$ python -q
>>> import numpy as np
>>> import numpy.linalg as la
>>> np.set_printoptions(precision=1, suppress=True, linewidth=100)
>>> rng = np.random.default_rng(53132)
>>> m1 = np.triu(rng.random((15, 15)) < 0.2, 1).astype(int)
>>> m1 = m1 + m1.T
>>> m1
array([[0, 0, 0, 0, 0, 1, 1, 0, 0, 0, 0, 0, 1, 1, 0],
       [0, 0, 0, 1, 0, 0, 0, 1, 0, 0, 0, 0, 0, 0, 0],
       [0, 0, 0, 0, 0, 0, 0, 1, 0, 0, 0, 0, 0, 0, 0],
       [0, 1, 0, 0, 1, 0, 0, 0, 0, 0, 0, 0, 0, 1, 0],
       [0, 0, 0, 1, 0, 0, 0, 0, 0, 1, 0, 0, 0, 0, 0],
       [1, 0, 0, 0, 0, 0, 0, 0, 0, 1, 1, 0, 1, 0, 0],
       [1, 0, 0, 0, 0, 0, 0, 0, 1, 0, 0, 0, 0, 0, 0],
       [0, 1, 1, 0, 0, 0, 0, 0, 0, 1, 0, 0, 0, 0, 1],
       [0, 0, 0, 0, 0, 0, 1, 0, 0, 1, 1, 1, 1, 0, 0],
       [0, 0, 0, 0, 1, 1, 0, 1, 1, 0, 0, 0, 0, 0, 0],
       [0, 0, 0, 0, 0, 1, 0, 0, 1, 0, 0, 0, 0, 0, 0],
       [0, 0, 0, 0, 0, 0, 0, 0, 1, 0, 0, 0, 0, 0, 0],
       [1, 0, 0, 0, 0, 1, 0, 0, 1, 0, 0, 0, 0, 0, 0],
       [1, 0, 0, 1, 0, 0, 0, 0, 0, 0, 0, 0, 0, 0, 0],
       [0, 0, 0, 0, 0, 0, 0, 1, 0, 0, 0, 0, 0, 0, 0]])
>>> # columns 2 and 14 are equal
>>> np.trace(m1 @ m1 @ m1) // 6
np.int64(1)
>>> L = np.diag(m1.sum(axis=1)) - m1
>>> (la.eigvalsh(L) < 1e-8).sum()
np.int64(1)
>>> round(la.det(L[1:, 1:]))
2001
>>> L @ np.ones(15)
array([0., 0., 0., 0., 0., 0., 0., 0., 0., 0., 0., 0., 0., 0., 0.])
>>> np.round(la.eigvalsh(L), 1) + 0
array([0. , 0.3, 0.7, 1. , 1. , 1.4, 1.8, 1.9, 2.4, 3.3, 4.1, 4.4, 5.2, 5.7, 6.8])
>>> U, sv, Vh = la.svd(m1)
>>> np.argmax(sv[:-1] / (sv[1:] + 1e-6)) + 1
np.int64(12)
>>> sv.round(1) + 0
array([3.2, 2.9, 2.2, 2.2, 2. , 1.7, 1.4, 1.2, 0.9, 0.7, 0.4, 0.4, 0. , 0. , 0. ])
>>> out = U[:, :12] @ np.diag(sv[:12]) @ Vh[:12]
>>> np.round(la.norm(m1 - out, 2), 1), round(sv[12], 1)
(np.float64(0.0), np.float64(0.0))
>>> round(np.abs(m1 - out).max(), 1)
np.float64(0.0)
>>> A = np.load("test19.npy")
>>> A
array([[ 1.2, -0.5,  0.3, -1. , -2.2, -0.1,  0.5,  1.1, -0.6, -1.7,  0.5,  1.7],
       [ 0.3,  1. , -0.5, -1.4, -1.5, -0.5,  0.4, -0.4, -0.4,  0.2, -0.6, -0.6],
       [-1.5,  0.4, -1.4,  2.3,  1.6, -0.4, -1.2,  0.7,  1. , -0.1, -0.5, -0.1],
       [-3.9, -0.4, -2.3,  0.3, -0.2, -1.5,  0.4,  1.5,  0.7, -1.1, -1.3, -0.3],
       [ 1.8, -0.9, -1.8, -0.4,  0.8, -2.2, -1.9,  0.3,  0.3, -0.6, -0.6,  0.5],
       [-6.3, -0.7,  1.6,  0. , -0.1,  0.7, -0.2,  1.3, -0.9, -0.6, -0.3,  0. ],
       [ 8.4, -0.5, -1.6,  1.2,  0.7,  1.8,  0.8, -1.8, -0.2, -0.2,  0.5,  0.4],
       [ 0.3, -1.7,  0.1,  0.1, -0.6, -1.2,  0.4,  0.7,  1.3, -1.1, -1.2, -0.5],
       [-0.9, -0.3,  1.9,  1.4,  1.6,  2. , -1.2,  0.1, -1.1,  0.5,  1.5, -1.6],
       [-2.4,  1.9, -0.5,  0.1, -0.5,  0.6,  0.5, -0.3, -0.7, -0.1, -0.1,  1.5],
       [-0.6,  0.4,  0.3,  1.2,  1.5,  1.1,  1. , -2.4,  0.9, -0.9, -0.4,  0.6],
       [-5.7,  1.2,  1.4,  1.8,  0.4, -0.4, -0.4,  0.8,  0. , -0.7, -0.7,  0.1],
       [ 2.1,  0.3, -0.2, -0.3, -1.5, -0.4, -0.2, -0.1,  0.3,  0.9, -0.5, -1.5],
       [ 5.7,  1.4,  0.8, -1.6,  1.1,  0.6, -0.3,  0.3,  1.3, -0.5,  0.7, -0.9]])
>>> # column 0 is much longer than the rest
>>> out = np.c_[A[:, :3] @ np.array([[-2, -1, 0], [-1, -1, -1], [-1, -1, 0]]), np.array([3, 2, 2, -3, -2, -1, 0, 2, -1, 3, -3, 0, -1, -1])]
>>> out
array([[ -2.2,  -1. ,   0.5,   3. ],
       [ -1.1,  -0.8,  -1. ,   2. ],
       [  4. ,   2.5,  -0.4,   2. ],
       [ 10.5,   6.6,   0.4,  -3. ],
       [ -0.9,   0.9,   0.9,  -2. ],
       [ 11.7,   5.4,   0.7,  -1. ],
       [-14.7,  -6.3,   0.5,   0. ],
       [  1. ,   1.3,   1.7,   2. ],
       [  0.2,  -0.7,   0.3,  -1. ],
       [  3.4,   1. ,  -1.9,   3. ],
       [  0.5,  -0.1,  -0.4,  -3. ],
       [  8.8,   3.1,  -1.2,   0. ],
       [ -4.3,  -2.2,  -0.3,  -1. ],
       [-13.6,  -7.9,  -1.4,  -1. ]])
>>> la.matrix_rank(np.c_[A, out])
np.int64(13)
>>> la.norm(la.qr(A)[0].T @ out, axis=0) ** 2 / ((out ** 2).sum(axis=0) + 1e-12)
array([1. , 1. , 1. , 0.6])
>>> np.round(la.lstsq(A, out[:, 0])[0], 1) + 0
array([-2., -1., -1.,  0.,  0.,  0.,  0.,  0.,  0.,  0.,  0.,  0.])
